>>> import numpy as np
>>> np.set_printoptions(suppress=True, linewidth=160)
>>> rnd = lambda a: np.round(a, 3) + 0
>>> X = np.array([[6, 9], [0, 5]])
>>> u = np.array([-2, 4])
>>> A2 = X + np.outer(u, np.eye(2)[0])
>>> rnd(np.linalg.det(A2) / np.linalg.det(X)), rnd(1 + np.linalg.solve(X, u)[0])
(np.float64(-0.533), np.float64(-0.533))
>>> np.linalg.matrix_rank(np.linalg.inv(A2) - np.linalg.inv(X), tol=1e-8)
np.int64(1)
>>> A2 = X / np.sqrt((X ** 2).mean(axis=1, keepdims=True))
>>> np.linalg.matrix_rank(A2) == np.linalg.matrix_rank(X)
np.True_
>>> print(rnd(A2[1]))
[0.    1.414]
>>> np.linalg.matrix_rank(X - X.mean(axis=1, keepdims=True))
np.int64(1)
>>> X - X.mean(axis=1, keepdims=True)
array([[-1.5,  1.5],
       [-2.5,  2.5]])
>>> proj = np.triu(np.array([[-2, -3], [1, -3]]), 1) + np.eye(2)
>>> A2 = proj @ X @ np.linalg.inv(proj)
>>> A2
array([[ 6., 12.],
       [ 0.,  5.]])
>>> w, evecs = np.linalg.eig(A2)
>>> print(w)
[6. 5.]
>>> rnd(np.sort(np.linalg.eigvals(np.linalg.inv(A2))))
array([0.167, 0.2  ])
>>> mat = np.load("sample13.npy")
>>> mat
array([[ 1,  0,  0,  0],
       [ 0, -3,  0,  0],
       [ 0,  0,  3,  0],
       [ 0,  0,  0, -1]])
>>> # symmetric
>>> w, evecs = np.linalg.eigh(mat)
>>> x0 = np.array([1, 0, -2, 3])
>>> rnd(np.linalg.eigvalsh(mat[1:, 1:]))
array([-3., -1.,  3.])
>>> w, evecs = np.linalg.eig(mat)
>>> mat @ evecs[:, 0] - w[0] * evecs[:, 0]
array([0., 0., 0., 0.])
>>> print(rnd(np.sort(np.linalg.eigvals(np.linalg.inv(mat)))))
[-1.    -0.333  0.333  1.   ]
>>> print(rnd(np.sort(np.linalg.eigvals(mat.T))))
[-3. -1.  1.  3.]
>>> K = np.loadtxt("data.csv", delimiter=",")
>>> rnd(K)
array([[ 10.655, -10.612,  13.185],
       [-12.807,  13.703,  -6.943],
       [ 10.999, -11.073,  12.506],
       [  9.462, -12.038, -12.867],
       [-12.444,  14.627,   5.584],
       [ 13.165, -14.367,   4.503],
       [  3.142,  -5.559, -18.953],
       [  0.42 ,  -2.584, -19.828],
       [ -8.43 ,   7.762, -16.392],
       [ -5.494,   8.053,  17.463],
       [-13.311,  14.863,  -1.381],
       [-11.317,  11.505, -11.814],
       [ 13.17 , -14.993,  -1.33 ],
       [-12.88 ,  14.896,   3.496],
       [-13.279,  14.658,  -2.972],
       [ -3.477,   1.835, -19.61 ],
       [ -6.927,   9.531,  16.161],
       [ -4.888,   7.418,  17.919],
       [ -1.272,  -0.688, -19.948],
       [ -9.558,   9.186, -14.975],
       [  3.948,  -2.381,  19.461],
       [ -8.607,   7.983, -16.193],
       [ 13.308, -14.788,   2.052],
       [ 13.024, -14.96 ,  -2.567]])
>>> print(np.argsort(-np.linalg.norm(K, axis=0).round(6), kind="stable")[:3])
[2 1 0]
>>> rnd(np.linalg.norm(K, 2) / np.linalg.norm(K))
np.float64(0.757)
>>> np.linalg.matrix_rank(K, rtol=0.1)
np.int64(2)
>>> G = np.cov(K, rowvar=False)
>>> print(rnd(G))
[[ 100.665 -111.151   22.227]
 [-111.151  124.744   -5.603]
 [  22.227   -5.603  182.936]]
>>> rnd(np.polyfit(K[:, 2], K[:, 0], 1))
array([ 0.122, -1.121])
>>> np.argsort(-K.std(axis=0).round(6), kind="stable")
array([2, 1, 0])
>>> np.argwhere(np.triu(np.abs(np.corrcoef(K.T)) > 0.8, 1))
array([[0, 1]])
>>> rnd(np.linalg.eigvalsh(G)[::-1])
array([231.986, 176.359,   0.   ])
>>> Xs = K - K.mean(axis=0)
>>> evecs = np.linalg.svd(Xs)[2][:2]
>>> A2 = Xs - Xs @ evecs.T @ evecs
>>> print(rnd(np.linalg.norm(A2) / np.linalg.norm(Xs)))
0.0
>>> np.linalg.norm(A2, axis=1).round(6).argmax()
np.int64(0)
>>> D = np.linalg.norm(K[:, None] - K[None], axis=-1)
>>> np.unravel_index(D.round(6).argmax(), D.shape)
(np.int64(10), np.int64(22))
>>> np.linalg.matrix_rank(D ** 2)
np.int64(3)
>>> np.flatnonzero(D[5] < D.mean() / 2)
array([ 0,  2,  5, 12, 22, 23])
>>> D.mean(axis=1).argmax()
np.int64(20)
>>> feats = np.array([[-8, -4, -8, -12, -6, -12],
...     [2, 2, 2, 3, 3, 3],
...     [-4, 8, 2, -6, 12, 3],
...     [-8, -4, -8, -4, -2, -4],
...     [2, 2, 2, 1, 1, 1],
...     [-4, 8, 2, -2, 4, 1]])
>>> rnd(np.linalg.norm(feats) ** 2 / np.linalg.norm(feats, 2) ** 2)
np.float64(1.585)
>>> rnd(np.linalg.norm(feats, 2))
np.float64(26.107)
>>> rnd(np.linalg.norm(feats[0], 1)), rnd(np.linalg.norm(feats[0], np.inf))
(np.float64(50.0), np.float64(12.0))
>>> np.linalg.norm(feats, axis=1).argmax()
np.int64(0)
>>> u = np.array([0, 0, 0, -4, 5, -1])
>>> A2 = feats + np.outer(u, np.eye(6)[2])
>>> np.linalg.matrix_rank(A2 - feats)
np.int64(1)
>>> x0 = np.array([3, -2, -3, -1, 1, -3])
>>> h1 = np.maximum(feats @ x0, 0)
>>> np.maximum(feats @ (3 * x0), 0)
array([150,   0,   0,  66,   0,   0])
>>> np.flatnonzero(h1 > 1e-9)
array([0, 3])
>>> feats.T @ h1
array([-576, -288, -576, -688, -344, -688])
>>> t3 = np.stack([feats, 5 * feats, feats[::-1]])
>>> np.linalg.matrix_rank(t3.reshape(3, -1))
np.int64(2)
>>> print(t3.sum(axis=0))
[[-52 -16 -46 -74 -32 -71]
 [ 14  14  14  19  19  19]
 [-32  44   4 -40  70  14]
 [-52 -16 -46 -30   0 -21]
 [ 14  14  14   9   9   9]
 [-32  44   4 -24  18  -6]]
>>> np.einsum("bij,cij->bc", t3, t3)
array([[ 1080,  5400,   -70],
       [ 5400, 27000,  -350],
       [  -70,  -350,  1080]])
>>> q, evecs = np.linalg.qr(feats[:, :5])[0], np.linalg.qr(feats[:, 5:])[0]
>>> sig = np.linalg.svd(q.T @ evecs, compute_uv=False)
>>> rnd(np.linalg.norm(q @ q.T - evecs @ evecs.T, 2))
np.float64(1.0)
>>> (sig > 0.9).sum()
np.int64(1)
>>> A2 = np.array([[1, 0], [0, 2]])
>>> W2 = np.array([[-1]])
>>> E = np.block([[A2, np.array([[3], [2]])], [np.zeros((1, 2)), W2]])
>>> E
array([[ 1.,  0.,  3.],
       [ 0.,  2.,  2.],
       [ 0.,  0., -1.]])
>>> rng = np.random.default_rng(2902)
>>> lab = rng.permutation(2)
>>> lab
array([0, 1])
>>> A2 = X[lab][:, lab]
>>> np.trace(A2)
np.int64(11)
>>> print(rnd(np.sort(np.abs(np.linalg.eigvals(A2)))))
[5. 6.]
>>> w1 = np.array([[2, 3], [1, 2], [2, 3]])
>>> coef = np.array([3, 3])
>>> hid = np.maximum(E @ w1 + coef, 0)
>>> print(hid)
[[11. 15.]
 [ 9. 13.]
 [ 1.  0.]]
>>> W2 = np.array([[7, 2, 4], [9, 4, 2]])
>>> print(w1 @ W2)
[[41 16 14]
 [25 10  8]
 [41 16 14]]
>>> (hid @ W2).round(6).argmax(axis=1)
array([0, 0, 0])
>>> u, v = E[2], E[1]
>>> print(u @ v)
-2.0
>>> print(u @ u)
1.0
>>> pr = (u @ v) / (u @ u) * u
>>> (v - pr) @ u
np.float64(0.0)
>>> rnd(np.linalg.norm(u + v) ** 2 + np.linalg.norm(u - v) ** 2)
np.float64(18.0)
>>> m1 = np.load("mat.npy")
>>> rnd(m1)
array([[ 0.   ,  0.961,  0.278],
       [ 0.055, -0.277,  0.959],
       [ 0.998,  0.015, -0.053]])
>>> A2 = m1 / np.sqrt((m1 ** 2).mean(axis=1, keepdims=True))
>>> rnd(A2[2])
array([ 1.729,  0.027, -0.092])
>>> np.linalg.matrix_rank(m1 - m1.mean(axis=1, keepdims=True))
np.int64(2)
>>> np.linalg.matrix_rank(A2) == np.linalg.matrix_rank(m1)
np.True_
>>> rnd(np.linalg.norm(A2, axis=1))
array([1.732, 1.732, 1.732])
>>> rnd(m1.T @ m1)
array([[1., 0., 0.],
       [0., 1., 0.],
       [0., 0., 1.]])
>>> rnd(np.linalg.pinv(m1))
array([[ 0.   ,  0.055,  0.998],
       [ 0.961, -0.277,  0.015],
       [ 0.278,  0.959, -0.053]])
>>> rnd(np.linalg.svd(m1, compute_uv=False))
array([1., 1., 1.])
>>> print(rnd(m1[:, 1] @ m1[:, 0]))
0.0
>>> q = m1.astype(float).copy()
>>> for j in range(3):
...     q[:, j] -= q[:, :j] @ (q[:, :j].T @ q[:, j])
...     q[:, j] /= np.linalg.norm(q[:, j])
... 
>>> rnd(q.T @ q)
array([[1., 0., 0.],
       [0., 1., 0.],
       [0., 0., 1.]])
>>> rnd(q)
array([[ 0.   ,  0.961,  0.278],
       [ 0.055, -0.277,  0.959],
       [ 0.998,  0.015, -0.053]])
>>> proj = np.triu(np.array([[0, 1, 1], [0, 2, 0], [0, 1, 1]]), 1) + np.eye(3)
>>> A2 = proj @ m1 @ np.linalg.inv(proj)
>>> print(rnd(np.poly(A2)))
[ 1.     0.331 -0.331 -1.   ]
>>> rnd(A2)
array([[ 1.054, -0.355,  0.13 ],
       [ 0.055, -0.333,  0.904],
       [ 0.998, -0.983, -1.052]])
>>> F = np.array([[5, 1, 5, 1, 5, 1],
...     [-8, 5, -8, 5, -8, 5],
...     [-2, 2, -2, 2, -2, 2],
...     [5, 1, 5, 1, 5, 1],
...     [-8, 5, -8, 5, -8, 5],
...     [-2, 2, -2, 2, -2, 2]])
>>> print(F)
[[ 5  1  5  1  5  1]
 [-8  5 -8  5 -8  5]
 [-2  2 -2  2 -2  2]
 [ 5  1  5  1  5  1]
 [-8  5 -8  5 -8  5]
 [-2  2 -2  2 -2  2]]
>>> U, sig, Vt = np.linalg.svd(F)
>>> evecs = Vt[:(sig > 1e-8).sum()]
>>> x0 = F[1] + 3 * F[2] + rng.integers(2) * np.eye(6)[3]
>>> x0
array([-14.,  11., -14.,  11., -14.,  11.])
>>> print(np.allclose(evecs.T @ evecs @ x0, x0))
True
>>> np.linalg.matrix_rank(np.vstack([F, x0]))
np.int64(2)
>>> rnd(evecs.T @ evecs)
array([[0.333, 0.   , 0.333, 0.   , 0.333, 0.   ],
       [0.   , 0.333, 0.   , 0.333, 0.   , 0.333],
       [0.333, 0.   , 0.333, 0.   , 0.333, 0.   ],
       [0.   , 0.333, 0.   , 0.333, 0.   , 0.333],
       [0.333, 0.   , 0.333, 0.   , 0.333, 0.   ],
       [0.   , 0.333, 0.   , 0.333, 0.   , 0.333]])
>>> rnd(np.linalg.norm(F, 2) / np.linalg.norm(F))
np.float64(0.953)
>>> print(np.linalg.matrix_rank(F, rtol=0.1))
2
>>> data = np.tanh(np.array([[0.5],
...     [-0.4],
...     [0.5],
...     [0.8],
...     [0.0],
...     [0.0],
...     [-0.5],
...     [2.7],
...     [-0.5],
...     [2.0],
...     [2.0],
...     [-0.3]]) @ np.array([[-1.8, 0.4, -0.9]]))
>>> print(rnd(data))
[[-0.716  0.197 -0.422]
 [ 0.617 -0.159  0.345]
 [-0.716  0.197 -0.422]
 [-0.894  0.31  -0.617]
 [ 0.     0.     0.   ]
 [ 0.     0.     0.   ]
 [ 0.716 -0.197  0.422]
 [-1.     0.793 -0.985]
 [ 0.716 -0.197  0.422]
 [-0.999  0.664 -0.947]
 [-0.999  0.664 -0.947]
 [ 0.493 -0.119  0.264]]
>>> G = np.cov(data, rowvar=False)
>>> np.argsort(-data.std(axis=0).round(6), kind="stable")
array([0, 2, 1])
>>> rnd(np.median(data, axis=0))
array([-0.358,  0.099, -0.211])
>>> rnd(data.std(axis=0))
array([0.697, 0.344, 0.528])
>>> rnd(np.linalg.eigvalsh(G)[::-1])
array([0.941, 0.022, 0.   ])
>>> rnd(np.polyfit(data[:, 0], data[:, 2], 1))
array([ 0.74 , -0.069])
>>> rnd(np.corrcoef(data.T))
array([[ 1.   , -0.912,  0.976],
       [-0.912,  1.   , -0.979],
       [ 0.976, -0.979,  1.   ]])
